$ python3 -q
>>> import numpy as np
>>> np.set_printoptions(precision=1, suppress=True, linewidth=200)
>>> rd = lambda a: np.round(a, 1) + 0
>>> E = np.array([[2.0, -1.0, 0.0, 0.0, 0.0, 0.0, 0.0],
...     [-1.0, -1.0, -1.0, 0.0, 0.0, 0.0, 0.0],
...     [0.0, -1.0, 5.0, -1.0, 0.0, 0.0, 0.0],
...     [0.0, 0.0, -1.0, -4.0, -1.0, 0.0, 0.0],
...     [0.0, 0.0, 0.0, -1.0, -1.0, -1.0, 0.0],
...     [0.0, 0.0, 0.0, 0.0, -1.0, -7.0, -1.0],
...     [0.0, 0.0, 0.0, 0.0, 0.0, -1.0, -4.0]])
>>> E
array([[ 2., -1.,  0.,  0.,  0.,  0.,  0.],
       [-1., -1., -1.,  0.,  0.,  0.,  0.],
       [ 0., -1.,  5., -1.,  0.,  0.,  0.],
       [ 0.,  0., -1., -4., -1.,  0.,  0.],
       [ 0.,  0.,  0., -1., -1., -1.,  0.],
       [ 0.,  0.,  0.,  0., -1., -7., -1.],
       [ 0.,  0.,  0.,  0.,  0., -1., -4.]])
>>> other = np.array([[4, -2], [4, -1], [2, 0], [3, -3], [-3, 1], [-1, 3], [2, 2]])
>>> other.T @ E.T
array([[  4., -10.,   3., -11.,   1.,   8.,  -7.],
       [ -3.,   3.,   4.,  11.,  -1., -24., -11.]])
>>> np.vstack([E, other.T]).shape
(9, 7)
>>> np.einsum("ij->j", E)
array([ 1., -3.,  3., -6., -3., -9., -5.])
>>> np.einsum("ik,kj->ij", E, other)
array([[  4.,  -3.],
       [-10.,   3.],
       [  3.,   4.],
       [-11.,  11.],
       [  1.,  -1.],
       [  8., -24.],
       [ -7., -11.]])
>>> np.linalg.matrix_rank(E @ other)
np.int64(2)
>>> np.einsum("ik,kj->ji", E, other)
array([[  4., -10.,   3., -11.,   1.,   8.,  -7.],
       [ -3.,   3.,   4.,  11.,  -1., -24., -11.]])
>>> np.linalg.matrix_rank(np.vstack([E, other.T]))
np.int64(7)
>>> Q, V = np.linalg.qr(E[:, :5])[0], np.linalg.qr(E[:, 5:])[0]
>>> s = np.linalg.svd(Q.T @ V, compute_uv=False)
>>> rd(s)
array([0.9, 0. ])
>>> rd(np.degrees(np.arccos(s.clip(0, 1))))
array([28.2, 89.5])
>>> (s > 0.9).sum()
np.int64(0)
>>> arr = np.load("block8.npy")
>>> print(arr)
[[-2  0  0  0  0  0  0  0  0  0  0  0]
 [ 0  2  0  0  0  0  0  0  0  0  0  0]
 [ 0  0  0  0  0  0  0  0  0  0  0  0]
 [ 0  0  0  0  0  0  0  0  0  0  0  0]
 [ 0  0  0  0 -1  0  0  0  0  0  0  0]
 [ 0  0  0  0  0  1  0  0  0  0  0  0]
 [ 0  0  0  0  0  0  1  0  0  0  0  0]
 [ 0  0  0  0  0  0  0  0  0  0  0  0]
 [ 0  0  0  0  0  0  0  0  1  0  0  0]
 [ 0  0  0  0  0  0  0  0  0  0  0  0]
 [ 0  0  0  0  0  0  0  0  0  0 -2  0]
 [ 0  0  0  0  0  0  0  0  0  0  0 -1]]
>>> print(rd(np.sort(np.linalg.eigvals(arr))))
[-2. -2. -1. -1.  0.  0.  0.  0.  1.  1.  1.  2.]
>>> np.linalg.matrix_rank(arr - arr[0, 0] * np.eye(12))
np.int64(10)
>>> [int(np.linalg.matrix_rank(np.linalg.matrix_power(arr, p))) for p in range(1, 13)]
[8, 8, 8, 8, 8, 8, 8, 8, 8, 8, 8, 8]
>>> arr @ arr
array([[4, 0, 0, 0, 0, 0, 0, 0, 0, 0, 0, 0],
       [0, 4, 0, 0, 0, 0, 0, 0, 0, 0, 0, 0],
       [0, 0, 0, 0, 0, 0, 0, 0, 0, 0, 0, 0],
       [0, 0, 0, 0, 0, 0, 0, 0, 0, 0, 0, 0],
       [0, 0, 0, 0, 1, 0, 0, 0, 0, 0, 0, 0],
       [0, 0, 0, 0, 0, 1, 0, 0, 0, 0, 0, 0],
       [0, 0, 0, 0, 0, 0, 1, 0, 0, 0, 0, 0],
       [0, 0, 0, 0, 0, 0, 0, 0, 0, 0, 0, 0],
       [0, 0, 0, 0, 0, 0, 0, 0, 1, 0, 0, 0],
       [0, 0, 0, 0, 0, 0, 0, 0, 0, 0, 0, 0],
       [0, 0, 0, 0, 0, 0, 0, 0, 0, 0, 4, 0],
       [0, 0, 0, 0, 0, 0, 0, 0, 0, 0, 0, 1]])
>>> left, s, Vt = np.linalg.svd(arr)
>>> print(s)
[2. 2. 2. 1. 1. 1. 1. 1. 0. 0. 0. 0.]
>>> other = left[:, :8] @ np.diag(s[:8]) @ Vt[:8]
>>> rd(np.linalg.norm(arr - other, 2)), s[8]
(np.float64(0.0), np.float64(0.0))
>>> np.abs(arr - other).max()
np.float64(0.0)
>>> feats = np.loadtxt("run19.csv", delimiter=",")
>>> feats
array([[14.,  7., 15., 10.,  3., 13., 13.],
       [ 7.,  7., 14.,  7.,  5., 13., 10.],
       [15., 14., 31., 15., 12., 28., 21.],
       [10.,  7., 15., 14.,  5., 15., 15.],
       [ 3.,  5., 12.,  5.,  6., 11.,  7.],
       [13., 13., 28., 15., 11., 26., 20.],
       [13., 10., 21., 15.,  7., 20., 18.]])
>>> w, V = np.linalg.eigh(feats)
>>> print(rd(np.linalg.svd(feats, compute_uv=False)))
[100.6   9.8   4.7   0.9   0.    0.    0. ]
>>> rd(np.linalg.eigvalsh(feats + 2 * np.eye(7)))
array([  2. ,   2. ,   2. ,   2.9,   6.7,  11.8, 102.6])
>>> print(rd(V.T @ V))
[[1. 0. 0. 0. 0. 0. 0.]
 [0. 1. 0. 0. 0. 0. 0.]
 [0. 0. 1. 0. 0. 0. 0.]
 [0. 0. 0. 1. 0. 0. 0.]
 [0. 0. 0. 0. 1. 0. 0.]
 [0. 0. 0. 0. 0. 1. 0.]
 [0. 0. 0. 0. 0. 0. 1.]]
>>> np.abs(V[:, -1]).round(6).argmax()
np.int64(2)
>>> rd(w.sum()), np.trace(feats)
(np.float64(116.0), np.float64(116.0))
>>> rd(np.linalg.eigvalsh(feats @ feats))
array([    0. ,     0. ,     0. ,     0.8,    22.5,    95.2, 10117.5])
>>> rd(V.T @ feats @ V)
array([[  0. ,   0. ,   0. ,   0. ,   0. ,   0. ,   0. ],
       [  0. ,   0. ,   0. ,   0. ,   0. ,   0. ,   0. ],
       [  0. ,   0. ,   0. ,   0. ,   0. ,   0. ,   0. ],
       [  0. ,   0. ,   0. ,   0.9,   0. ,   0. ,   0. ],
       [  0. ,   0. ,   0. ,   0. ,   4.7,   0. ,   0. ],
       [  0. ,   0. ,   0. ,   0. ,   0. ,   9.8,   0. ],
       [  0. ,   0. ,   0. ,   0. ,   0. ,   0. , 100.6]])
